% ipython --no-banner

In [1]: import numpy as np

In [2]: from numpy import linalg as LA

In [3]: np.set_printoptions(suppress=True, linewidth=160)

In [4]: def rd(a):
   ...:     return np.round(a, 1) + 0
   ...: 

In [5]: feats = np.diag(np.array([-5, -4, 4])) + 3 * np.eye(3, k=1) + 3 * np.eye(3, k=-1)

In [6]: print(feats)
[[-5.  3.  0.]
 [ 3. -4.  3.]
 [ 0.  3.  4.]]

In [7]: print([round(float(LA.det(feats[:i, :i])), 2) + 0 for i in range(1, 4)])
[-5.0, 11.0, 89.0]

In [8]: print(np.all(LA.eigvalsh(feats) > 0))
False

In [9]: try:
   ...:     LA.cholesky(feats)
   ...: except LA.LinAlgError as e:
   ...:     print(e)
   ...: 
Matrix is not positive definite

In [10]: O, r_ = LA.qr(feats)

In [11]: print(rd(O.T @ O))
[[1. 0. 0.]
 [0. 1. 0.]
 [0. 0. 1.]]

In [12]: print(rd(abs(r_[0, 0])), rd(LA.norm(feats[:, 0])))
5.8 5.8

In [13]: print(O.shape, r_.shape)
(3, 3) (3, 3)

In [14]: print(np.trace(O @ O.T))
3.0

In [15]: print(rd(np.abs(np.diag(r_))))
[5.8 3.5 4.3]

In [16]: print(np.allclose(r_.T @ r_, feats.T @ feats))
True

In [17]: M2 = feats / np.sqrt((feats ** 2).mean(axis=1, keepdims=True))

In [18]: print(LA.matrix_rank(M2) == LA.matrix_rank(feats))
True

In [19]: print(rd(feats - feats.mean(axis=1, keepdims=True)))
[[-4.3  3.7  0.7]
 [ 2.3 -4.7  2.3]
 [-2.3  0.7  1.7]]

In [20]: print(LA.matrix_rank(feats - feats.mean(axis=1, keepdims=True)))
2

In [21]: w1 = np.array([[2, -1, 3, 0, 1, -1], [-2, 0, 0, 2, 3, 1], [2, -1, -3, 3, -2, -2]])

In [22]: coef = np.array([-5, -2, 5, 4, 3, 0])

In [23]: H = np.maximum(feats @ w1 + coef, 0)

In [24]: print(rd((H > 0).mean(axis=0)))
[0.3 0.3 0.3 1.  0.7 0.3]

In [25]: basis = np.array([[5, 4, 6], [9, 1, 7], [5, 9, 2], [1, 0, 2], [3, 6, 0], [0, 2, 7]])

In [26]: print(w1 @ basis)
[[ 19  38   4]
 [  1  12  -1]
 [-17 -36  -9]]

In [27]: basis = np.array([[-1, 0, 0], [3, -2, -2], [2, 2, 2]])

In [28]: rng = np.random.default_rng(44269)

In [29]: M = (rng.random((12, 3)) < 0.25) @ basis

In [30]: print(M)
[[ 3 -2 -2]
 [ 0  0  0]
 [ 0  0  0]
 [ 0  0  0]
 [ 2  2  2]
 [ 0  0  0]
 [ 0  0  0]
 [ 0  0  0]
 [ 5  0  0]
 [ 5  0  0]
 [ 0  0  0]
 [ 5  0  0]]

In [31]: Uu, sv, vt = LA.svd(M)

In [32]: print(rd(sv))
[9.4 4.  0. ]

In [33]: print(np.argmax(sv[:-1] / (sv[1:] + 1e-6)) + 1)
2

In [34]: M2 = Uu[:, :2] @ np.diag(sv[:2]) @ vt[:2]

In [35]: print(rd(LA.norm(M - M2, 2)), rd(sv[2]))
0.0 0.0

In [36]: print(rd(np.abs(M - M2).max()))
0.0

In [37]: print(rd(M2))
[[ 3. -2. -2.]
 [ 0.  0.  0.]
 [ 0.  0.  0.]
 [ 0.  0.  0.]
 [ 2.  2.  2.]
 [ 0.  0.  0.]
 [ 0.  0.  0.]
 [ 0.  0.  0.]
 [ 5.  0.  0.]
 [ 5.  0.  0.]
 [ 0.  0.  0.]
 [ 5.  0.  0.]]

In [38]: print(LA.matrix_rank(M2))
2

In [39]: M2 = np.array([[0, 3], [-2, 2], [1, -1]])

In [40]: print(LA.matrix_rank(np.vstack([M, M2.T])))
3

In [41]: print(np.einsum("ik,kj->ij", M, M2))
[[ 2  7]
 [ 0  0]
 [ 0  0]
 [ 0  0]
 [-2  8]
 [ 0  0]
 [ 0  0]
 [ 0  0]
 [ 0 15]
 [ 0 15]
 [ 0  0]
 [ 0 15]]

In [42]: print(np.vstack([M, M2.T]).shape)
(14, 3)

In [43]: Xc = M - M.mean(axis=0)

In [44]: evecs = LA.svd(Xc)[2][:2]

In [45]: M2 = Xc - Xc @ evecs.T @ evecs

In [46]: print(rd(M2.std(axis=0)))
[0. 0. 0.]

In [47]: print(rd(M @ LA.pinv(M) @ M))
[[ 3. -2. -2.]
 [ 0.  0.  0.]
 [ 0.  0.  0.]
 [ 0.  0.  0.]
 [ 2.  2.  2.]
 [ 0.  0.  0.]
 [ 0.  0.  0.]
 [ 0.  0.  0.]
 [ 5.  0.  0.]
 [ 5.  0.  0.]
 [ 0.  0.  0.]
 [ 5.  0.  0.]]

In [48]: print(np.abs(np.diag(LA.qr(M)[1])) > 1e-9)
[ True  True False]

In [49]: print(rd(np.trace(LA.pinv(M) @ M)))
2.0

In [50]: print(LA.lstsq(M[:-1].T, M[-1])[2])
2

In [51]: m1 = np.load("case6.npy")

In [52]: print(m1)
[[ 1.1 -0.3 -0.6]
 [-0.1  0.1  0. ]
 [-3.4  2.2  1.7]
 [ 0.9 -0.5  0.1]
 [-1.3  1.1  0.8]
 [-1.3  0.3  0.4]
 [-3.2  1.5  1.1]
 [ 2.5 -1.5 -0.8]
 [ 3.4 -1.6 -1. ]
 [-1.2  0.3 -0.1]
 [ 4.6 -2.2 -2.6]
 [ 2.6 -1.3 -0.9]
 [-0.1  0.6  0.5]
 [ 1.3 -0.8 -0.4]
 [-1.8  1.4  0.6]
 [ 1.3 -0.7 -0.7]
 [-0.1  0.5  0. ]]

In [53]: Xc = (m1 - m1.mean(axis=0)) / m1.std(axis=0)

In [54]: print(Xc.std(axis=0))
[1. 1. 1.]

In [55]: coef = LA.lstsq(np.delete(Xc, 0, axis=1), Xc[:, 0])[0]

In [56]: print(rd(1 - np.var(Xc[:, 0] - np.delete(Xc, 0, axis=1) @ coef)))
1.0

In [57]: basis = m1[[0, 2]].astype(float)

In [58]: for _ in range(6):
    ...:     idx = LA.norm(m1[:, None] - basis, axis=-1).argmin(axis=1)
    ...:     basis = np.array([m1[idx == j].mean(axis=0) for j in range(2)])
    ...: 

In [59]: print(idx)
[0 1 1 0 1 1 1 0 0 1 0 0 1 0 1 0 1]

In [60]: print(rd(basis))
[[ 2.2 -1.1 -0.9]
 [-1.4  0.9  0.6]]

In [61]: print(rd(basis[1] - basis[0]))
[-3.6  2.   1.4]

In [62]: idx = rng.integers(0, 3, 4)

In [63]: arr = (idx[:, None] == idx) * 3 + np.eye(4)

In [64]: print(arr)
[[4. 0. 0. 0.]
 [0. 4. 3. 0.]
 [0. 3. 4. 0.]
 [0. 0. 0. 4.]]

In [65]: L = LA.cholesky(arr)

In [66]: print(LA.eigvalsh(arr).min() > 0)
True

In [67]: basis = np.array([[1, -2, -1], [0, 1, -2]])

In [68]: W0 = rng.normal(size=(26, 2)) @ basis + np.array([7, -7, 6])

In [69]: print(rd(W0))
[[  8.   -9.4   5.7]
 [  7.2  -7.1   5.4]
 [  6.5  -6.8   7.9]
 [  5.4  -1.7   3.3]
 [  6.9  -8.5   9.5]
 [  7.3  -6.7   4.1]
 [  7.8  -8.5   4.8]
 [  6.4  -7.    9. ]
 [  5.3  -3.8   8.4]
 [  6.8  -7.7   8.5]
 [  8.1  -9.3   5. ]
 [  7.2  -7.1   5.5]
 [  7.3  -8.3   7.2]
 [  7.   -8.1   8.3]
 [  6.8  -7.    7. ]
 [  7.6  -6.9   2.9]
 [  7.1  -6.7   4.7]
 [  8.  -10.1   6.9]
 [  5.   -3.1   8.4]
 [  5.7  -4.5   7.3]
 [  7.1  -6.3   3.9]
 [  5.3  -5.4  11.2]
 [  7.4  -8.5   7. ]
 [  5.5  -1.    1.7]
 [  7.3  -7.1   4.5]
 [  6.4  -4.8   4.3]]

In [70]: idx = W0[:, 0] > np.median(W0[:, 0])

In [71]: u = W0[idx].mean(axis=0) - W0[~idx].mean(axis=0)

In [72]: print(np.argsort(-np.abs(u).round(6), kind="stable"))
[1 2 0]

In [73]: print(idx.astype(int))
[1 1 0 0 0 1 1 0 0 0 1 1 1 0 0 1 1 1 0 0 1 0 1 0 1 0]

In [74]: basis = W0[[2, 6]].astype(float)

In [75]: for _ in range(5):
    ...:     idx = LA.norm(W0[:, None] - basis, axis=-1).argmin(axis=1)
    ...:     basis = np.array([W0[idx == j].mean(axis=0) for j in range(2)])
    ...: 

In [76]: print(idx)
[1 1 0 1 0 1 1 0 0 0 1 1 0 0 0 1 1 0 0 0 1 0 0 1 1 1]

In [77]: print(np.abs(basis[1] - basis[0]).argmax())
2

In [78]: u, r1 = W0[14], W0[25]

In [79]: print(rd(u @ r1))
107.5

In [80]: pr = (u @ r1) / (u @ u) * u

In [81]: print(LA.matrix_rank(np.outer(u, r1)))
1

In [82]: print(rd(np.outer(u, r1)))
[[ 43.7 -32.4  29.3]
 [-44.8  33.3 -30.1]
 [ 45.4 -33.7  30.5]]

In [83]: print(rd(r1 - pr))
[ 1.4  0.4 -0.9]

In [84]: M2 = np.c_[W0[:, :2] @ np.array([[-1, 3], [1, 1]]), np.array([-1, 0, 0, -1, -1, -2, 1, -2, 0, 0, -2, 0, 0, 2, 0, 0, 0, -1, 0, 0, 0, -2, -2, -2, 1, 1])]

In [85]: print(rd(M2))
[[-17.4  14.7  -1. ]
 [-14.2  14.4   0. ]
 [-13.3  12.8   0. ]
 [ -7.1  14.6  -1. ]
 [-15.3  12.2  -1. ]
 [-14.   15.1  -2. ]
 [-16.4  15.    1. ]
 [-13.4  12.2  -2. ]
 [ -9.1  11.9   0. ]
 [-14.4  12.6   0. ]
 [-17.4  15.1  -2. ]
 [-14.3  14.3   0. ]
 [-15.5  13.6   0. ]
 [-15.   12.8   2. ]
 [-13.7  13.4   0. ]
 [-14.5  15.8   0. ]
 [-13.8  14.7   0. ]
 [-18.1  14.1  -1. ]
 [ -8.1  11.8   0. ]
 [-10.2  12.7   0. ]
 [-13.5  15.1   0. ]
 [-10.7  10.5  -2. ]
 [-15.9  13.7  -2. ]
 [ -6.5  15.4  -2. ]
 [-14.4  14.9   1. ]
 [-11.2  14.6   1. ]]

In [86]: print(rd(LA.norm(LA.qr(W0)[0].T @ M2, axis=0) ** 2 / ((M2 ** 2).sum(axis=0) + 1e-12)))
[1.  1.  0.1]
